>>> import numpy as np
>>> import numpy.linalg as la
>>> np.set_printoptions(precision=3, suppress=True, linewidth=120)
>>> J = np.loadtxt("w.csv", delimiter=",")
>>> print(J)
[[ 8.  6.  3.]
 [ 0. -3. -7.]
 [ 0.  0. -8.]]
>>> # triangular, det is the product of the diagonal
>>> O, r_ = la.qr(J)
>>> print(np.abs(np.diag(r_)))
[8. 3. 8.]
>>> print(r_)
[[ 8.  6.  3.]
 [ 0. -3. -7.]
 [ 0.  0. -8.]]
>>> W0 = np.array([[0, 0, 0, 0], [0, 0, 0, 1]])
>>> print(W0)
[[0 0 0 0]
 [0 0 0 1]]
>>> # column 1 repeats column 0
>>> rk = la.matrix_rank(W0)
>>> print(rk)
1
>>> N = la.svd(W0)[2][rk:].T
>>> print(N @ N.T)
[[1. 0. 0. 0.]
 [0. 1. 0. 0.]
 [0. 0. 1. 0.]
 [0. 0. 0. 0.]]
>>> print([int(la.matrix_rank(W0[:i])) for i in range(1, len(W0) + 1)])
[0, 1]
>>> x = np.array([-2, -1, 3, -1])
>>> print(W0 @ x)
[ 0 -1]
>>> print(W0 @ (2 * x))
[ 0 -2]
>>> print(W0 * x)
[[ 0  0  0  0]
 [ 0  0  0 -1]]
>>> print(la.norm(W0 @ x) <= la.norm(W0, 2) * la.norm(x) + 1e-9)
True
>>> print(W0.shape)
(2, 4)
>>> print(W0.sum(axis=1))
[0 1]
>>> W0[:, 4]
Traceback (most recent call last):
  File "<python-input-24>", line 1, in <module>
    W0[:, 4]
    ~~^^^^^^
IndexError: index 4 is out of bounds for axis 1 with size 4
>>> la.rank(W0)
Traceback (most recent call last):
  File "<python-input-25>", line 1, in <module>
    la.rank(W0)
    ^^^^^^^
AttributeError: module 'numpy.linalg' has no attribute 'rank'
>>> print(np.allclose(W0[:-1].T @ la.lstsq(W0[:-1].T, W0[-1])[0], W0[-1]))
False
>>> print(la.lstsq(W0[:-1].T, W0[-1])[2])
0
>>> print(np.abs(np.diag(la.qr(W0)[1])) > 1e-9)
[False False]
>>> print(W0 @ la.pinv(W0) @ W0)
[[0. 0. 0. 0.]
 [0. 0. 0. 1.]]
>>> print(np.round(la.norm(W0[1], 1), 3), np.round(la.norm(W0[1], np.inf), 3))
1.0 1.0
>>> print(round(la.norm(W0) ** 2 / la.norm(W0, 2) ** 2, 3))
1.0
>>> arr = np.array([[0, 0, 7],
...     [0, 0, 0],
...     [15, 9, 8],
...     [0, 9, 15],
...     [25, 0, 0],
...     [10, 2, 1],
...     [15, 0, 0],
...     [5, 0, 0],
...     [5, 0, 0],
...     [0, 0, 0],
...     [0, 13, 17],
...     [35, 0, 0],
...     [0, 7, 14],
...     [5, 0, 0],
...     [20, 6, 3],
...     [5, 0, 0],
...     [0, 9, 15],
...     [15, 0, 0],
...     [15, 0, 0],
...     [5, 15, 18]])
>>> # row 8 repeats row 7
>>> other = np.c_[arr[:, :1] @ np.array([[-2]]), np.array([-5, 0, -2, 3, -1, -4, -4, 3, -1, 0, 3, 1, 1, -3, -2, -1, 2, -4, 0, 1])]
>>> print(other)
[[  0  -5]
 [  0   0]
 [-30  -2]
 [  0   3]
 [-50  -1]
 [-20  -4]
 [-30  -4]
 [-10   3]
 [-10  -1]
 [  0   0]
 [  0   3]
 [-70   1]
 [  0   1]
 [-10  -3]
 [-40  -2]
 [-10  -1]
 [  0   2]
 [-30  -4]
 [-30   0]
 [-10   1]]
>>> print(la.matrix_rank(other))
2
>>> print(la.norm(la.qr(arr)[0].T @ other, axis=0) ** 2 / ((other ** 2).sum(axis=0) + 1e-12))
[1.    0.216]
>>> print(la.matrix_rank(np.c_[arr, other]))
4
>>> rng = np.random.default_rng(16930)
>>> z = rng.integers(0, 3, 4)
>>> m1 = np.array([[-7, -7, 2, 1], [0, 7, 5, 4], [-1, 8, 9, 4], [2, -6, 5, -8]]) * (z[:, None] == z)
>>> print(m1)
[[-7 -7  2  0]
 [ 0  7  5  0]
 [-1  8  9  0]
 [ 0  0  0 -8]]
>>> print(np.flatnonzero(la.matrix_power((m1 != 0) + (m1.T != 0) + np.eye(4), 4)[1]))
[0 1 2]
>>> other = np.array([[2, -3, 1, -4], [-4, -3, -4, -2], [-1, -2, -2, -4], [1, 1, 2, -1]])
>>> X = other - other.T
>>> print(X)
[[ 0  1  2 -5]
 [-1  0 -2 -3]
 [-2  2  0 -6]
 [ 5  3  6  0]]
>>> # antisymmetric, zero diagonal
>>> z = rng.permutation(3)
>>> print(z)
[0 1 2]
>>> other = J[z][:, z]
>>> print(np.trace(other))
-3.0
>>> print(np.diag(other))
[ 8. -3. -8.]
>>> print(np.allclose(other, J))
True
>>> O, r_ = la.qr(X)
>>> print(np.round(O @ r_, 3) + 0)
[[ 0.  1.  2. -5.]
 [-1.  0. -2. -3.]
 [-2.  2.  0. -6.]
 [ 5.  3.  6.  0.]]
>>> print(np.trace(O @ O.T))
4.0
>>> print(np.round(O.T @ O, 3) + 0)
[[1. 0. 0. 0.]
 [0. 1. 0. 0.]
 [0. 0. 1. 0.]
 [0. 0. 0. 1.]]
>>> print(round(abs(r_[0, 0]), 3), np.round(la.norm(X[:, 0]), 3))
5.477 5.477
>>> print(r_)
[[-5.477 -2.008 -5.842 -2.739]
 [ 0.    -3.157 -2.619  7.127]
 [ 0.     0.    -1.735  0.771]
 [ 0.     0.     0.     3.333]]
>>> print(np.abs(np.diag(r_)))
[5.477 3.157 1.735 3.333]
>>> print(O.shape, r_.shape)
(4, 4) (4, 4)
>>> other = np.array([[1, 1, 2], [2, 0, 2], [3, 1, 0], [3, 0, 2]])
>>> print(np.einsum("ij->j", r_))
[ -5.477  -5.165 -10.196   8.493]
>>> print(la.matrix_rank(np.vstack([r_, other.T])))
4
>>> print(other.T @ r_.T)
[[-35.237   7.211  -2.892  10.   ]
 [-11.32   -2.619  -1.735   0.   ]
 [-20.448   7.94    1.542   6.667]]
>>> other = np.array([[-2, 2, 0], [-3, -1, -2]])
>>> Z = np.kron(other, X)
>>> print(Z)
[[  0  -2  -4  10   0   2   4 -10   0   0   0   0]
 [  2   0   4   6  -2   0  -4  -6   0   0   0   0]
 [  4  -4   0  12  -4   4   0 -12   0   0   0   0]
 [-10  -6 -12   0  10   6  12   0   0   0   0   0]
 [  0  -3  -6  15   0  -1  -2   5   0  -2  -4  10]
 [  3   0   6   9   1   0   2   3   2   0   4   6]
 [  6  -6   0  18   2  -2   0   6   4  -4   0  12]
 [-15  -9 -18   0  -5  -3  -6   0 -10  -6 -12   0]]
>>> other = np.array([[0]])
>>> Z = np.array([[1, -2, 1], [0, -2, 0], [3, 1, -3]])
>>> M = np.block([[other, np.zeros((1, 3))], [np.zeros((3, 1)), Z]])
>>> print(M)
[[ 0.  0.  0.  0.]
 [ 0.  1. -2.  1.]
 [ 0.  0. -2.  0.]
 [ 0.  3.  1. -3.]]
>>> # splits into 2 blocks
>>> print(M - M[0])
[[ 0.  0.  0.  0.]
 [ 0.  1. -2.  1.]
 [ 0.  0. -2.  0.]
 [ 0.  3.  1. -3.]]
>>> print(la.svd(M, compute_uv=False))
[4.444 2.895 0.933 0.   ]
>>> print(np.unravel_index(np.abs(M).argmax(), M.shape))
(np.int64(3), np.int64(1))
>>> print(np.flatnonzero(la.matrix_power((M != 0) + (M.T != 0) + np.eye(4), 4)[2]))
[1 2 3]
>>> print(M @ M)
[[  0.   0.   0.   0.]
 [  0.   4.   3.  -2.]
 [  0.   0.   4.   0.]
 [  0.  -6. -11.  12.]]
>>> U, s, Vt = la.svd(M)
>>> evecs = Vt[:(s > 1e-8).sum()]
>>> x = M[1] + 5 * M[2] + rng.integers(2) * np.eye(4)[3]
>>> print(x)
[  0.   1. -12.   1.]
>>> print(np.round(evecs.T @ evecs, 3) + 0)
[[0. 0. 0. 0.]
 [0. 1. 0. 0.]
 [0. 0. 1. 0.]
 [0. 0. 0. 1.]]
>>> print(np.diag(evecs.T @ evecs))
[0. 1. 1. 1.]
>>> print(round(float(la.norm(M, 2) / la.norm(M)), 3))
0.825
>>> print(la.matrix_rank(M, rtol=0.1))
3
>>> print([round(float(x), 3) for x in la.svd(M, compute_uv=False)[:3]])
[4.444, 2.895, 0.933]
>>> print(np.abs(np.diag(la.qr(M)[1])) > 1e-9)
[False  True  True  True]
>>> print(la.lstsq(M[:-1].T, M[-1])[2])
2
>>> other = np.array([[-4, -2], [-3, -1]])
>>> Z = np.array([[-5]])
>>> mat = np.block([[other, np.array([[3], [3]])], [np.zeros((1, 2)), Z]])
>>> print(mat)
[[-4. -2.  3.]
 [-3. -1.  3.]
 [ 0.  0. -5.]]
>>> u = np.array([-2, 1, 0])
>>> other = mat + np.outer(u, np.eye(3)[1])
>>> print(np.round(la.det(other) / la.det(mat), 3), round(float(1 + la.solve(mat, u)[1]), 3))
6.0 6.0
>>> print(la.matrix_rank(other - mat))
1
>>> x = np.array([0, 4, 3])
>>> print(mat @ (2 * x))
[  2.  10. -30.]
>>> print(mat @ np.ones(3))
[-3. -1. -5.]
>>> print(mat @ x)
[  1.   5. -15.]
>>> print(mat @ np.eye(3)[0])
[-4. -3.  0.]
>>> print((mat @ x).argmax())
1
>>> print((mat * x).sum(axis=1))
[  1.   5. -15.]
>>> print(la.norm(mat @ x) <= la.norm(mat, 2) * la.norm(x) + 1e-9)
True
>>> other = np.array([[3, 1, 3], [3, 2, 2], [0, 2, 3]])
>>> other[-1] = other[0]
>>> K = other + 0.3 * np.eye(3)
>>> print(K)
[[3.3 1.  3. ]
 [3.  2.3 2. ]
 [3.  1.  3.3]]
>>> O, r_ = la.qr(K)
>>> print(np.trace(O @ O.T))
3.0
>>> print(r_)
[[-5.375 -2.456 -4.8  ]
 [ 0.    -1.122  0.792]
 [ 0.     0.     0.472]]
>>> print(O)
[[-0.614  0.453 -0.647]
 [-0.558 -0.828 -0.05 ]
 [-0.558  0.33   0.761]]
>>> print(round(abs(r_[0, 0]), 3), np.round(la.norm(K[:, 0]), 3))
5.375 5.375
>>> print(np.allclose(r_.T @ r_, K.T @ K))
True
>>> x = np.array([-5, 1, -3])
>>> y = K @ x
>>> print(y)
[-24.5 -18.7 -23.9]
>>> print(la.solve(K, y))
[-5.  1. -3.]
>>> print(np.round(la.solve(K.T, K[0]), 3) + 0)
[1. 0. 0.]
